$ python -q
>>> import numpy as np
>>> import numpy.linalg as la
>>> np.set_printoptions(suppress=True, linewidth=120)
>>> def rnd(a):
...     return np.round(a, 2) + 0
... 
>>> W0 = np.loadtxt("m.csv", delimiter=",")
>>> rnd(W0)
array([[-0.5 , -0.44, -0.45,  0.6 ],
       [ 0.86, -0.32, -0.32,  0.23],
       [-0.09,  0.17, -0.81, -0.56],
       [ 0.09,  0.82, -0.2 ,  0.53]])
>>> # columns are unit length and at right angles
>>> T = np.stack([W0, 3 * W0, W0[::-1]])
>>> rnd(la.norm(T, axis=(1, 2)))
array([2., 6., 2.])
>>> rnd(la.det(T))
array([ -1., -81.,  -1.])
>>> la.matrix_rank(T.reshape(3, -1))
np.int64(2)
>>> rnd(W0.T @ W0)
array([[1., 0., 0., 0.],
       [0., 1., 0., 0.],
       [0., 0., 1., 0.],
       [0., 0., 0., 1.]])
>>> rnd(la.norm(W0, axis=0))
array([1., 1., 1., 1.])
>>> rnd(W0[:, 3] @ W0[:, 1])
np.float64(0.0)
>>> rnd(la.det(W0[::-1]))
np.float64(-1.0)
>>> rnd(np.einsum("ij,ji->", W0, W0))
np.float64(1.22)
>>> rnd(np.einsum("ii->", W0))
np.float64(-1.1)
>>> rnd(la.eigvals(W0))
array([ 1.  +0.j  , -0.55+0.83j, -0.55-0.83j, -1.  +0.j  ])
>>> rnd(np.kron(np.eye(2, dtype=int), W0))
array([[-0.5 , -0.44, -0.45,  0.6 ,  0.  ,  0.  ,  0.  ,  0.  ],
       [ 0.86, -0.32, -0.32,  0.23,  0.  ,  0.  ,  0.  ,  0.  ],
       [-0.09,  0.17, -0.81, -0.56,  0.  ,  0.  ,  0.  ,  0.  ],
       [ 0.09,  0.82, -0.2 ,  0.53,  0.  ,  0.  ,  0.  ,  0.  ],
       [ 0.  ,  0.  ,  0.  ,  0.  , -0.5 , -0.44, -0.45,  0.6 ],
       [ 0.  ,  0.  ,  0.  ,  0.  ,  0.86, -0.32, -0.32,  0.23],
       [ 0.  ,  0.  ,  0.  ,  0.  , -0.09,  0.17, -0.81, -0.56],
       [ 0.  ,  0.  ,  0.  ,  0.  ,  0.09,  0.82, -0.2 ,  0.53]])
>>> rnd(la.det(W0.T))
np.float64(-1.0)
>>> rnd(np.poly(W0))
array([ 1. ,  1.1,  0. , -1.1, -1. ])
>>> np.allclose(W0 @ W0.T, W0.T @ W0)
True
>>> rnd(np.abs(la.eigvals(W0)).max())
np.float64(1.0)
>>> np.allclose(W0, W0.T)
False
>>> rnd((W0 + W0.T) / 2)
array([[-0.5 ,  0.21, -0.27,  0.34],
       [ 0.21, -0.32, -0.08,  0.53],
       [-0.27, -0.08, -0.81, -0.38],
       [ 0.34,  0.53, -0.38,  0.53]])
>>> x = np.array([1, 0, 0, 1])
>>> [p for p in range(1, 25) if np.allclose(la.matrix_power(W0, p), np.eye(4))]
[]
>>> rnd(la.det(W0))
np.float64(-1.0)
>>> rnd(la.inv(W0))
array([[-0.5 ,  0.86, -0.09,  0.09],
       [-0.44, -0.32,  0.17,  0.82],
       [-0.45, -0.32, -0.81, -0.2 ],
       [ 0.6 ,  0.23, -0.56,  0.53]])
>>> rnd(la.norm(x)), rnd(la.norm(W0 @ x))
(np.float64(1.41), np.float64(1.41))
>>> rnd(W0.T @ (W0 @ x))
array([1., 0., 0., 1.])
>>> J = np.array([[6, 2, 2, 5, 3],
...     [6, 2, 2, 5, 3],
...     [3, -1, -1, 2, 0],
...     [7, 3, 3, 6, 4],
...     [2, -2, -2, 1, -1],
...     [4, 0, 0, 3, 1],
...     [7, 3, 3, 6, 4]])
>>> cov = J.T @ J
>>> cov
array([[199,  59,  59, 164,  94],
       [ 59,  31,  31,  52,  38],
       [ 59,  31,  31,  52,  38],
       [164,  52,  52, 136,  80],
       [ 94,  38,  38,  80,  52]])
>>> np.trace(cov), (J ** 2).sum()
(np.int64(449), np.int64(449))
>>> np.allclose(cov, cov.T)
True
>>> cov.mean(axis=0)
array([115. ,  42.2,  42.2,  96.8,  60.4])
>>> np.diff(cov, axis=0)
array([[-140,  -28,  -28, -112,  -56],
       [   0,    0,    0,    0,    0],
       [ 105,   21,   21,   84,   42],
       [ -70,  -14,  -14,  -56,  -28]])
>>> cov.sum(axis=1)
array([575, 211, 211, 484, 302])
>>> la.rank(cov)
Traceback (most recent call last):
  File "<python-input-39>", line 1, in <module>
    la.rank(cov)
    ^^^^^^^
AttributeError: module 'numpy.linalg' has no attribute 'rank'
>>> x = np.array([6, 2, 7, 5])
>>> y = W0 @ x
>>> rnd(y)
array([-4.  ,  3.41, -8.65,  3.39])
>>> rnd(la.solve(W0, y + W0[:, 0]))
array([7., 2., 7., 5.])
>>> rnd(la.solve(W0, W0[:, 2]))
array([0., 0., 1., 0.])
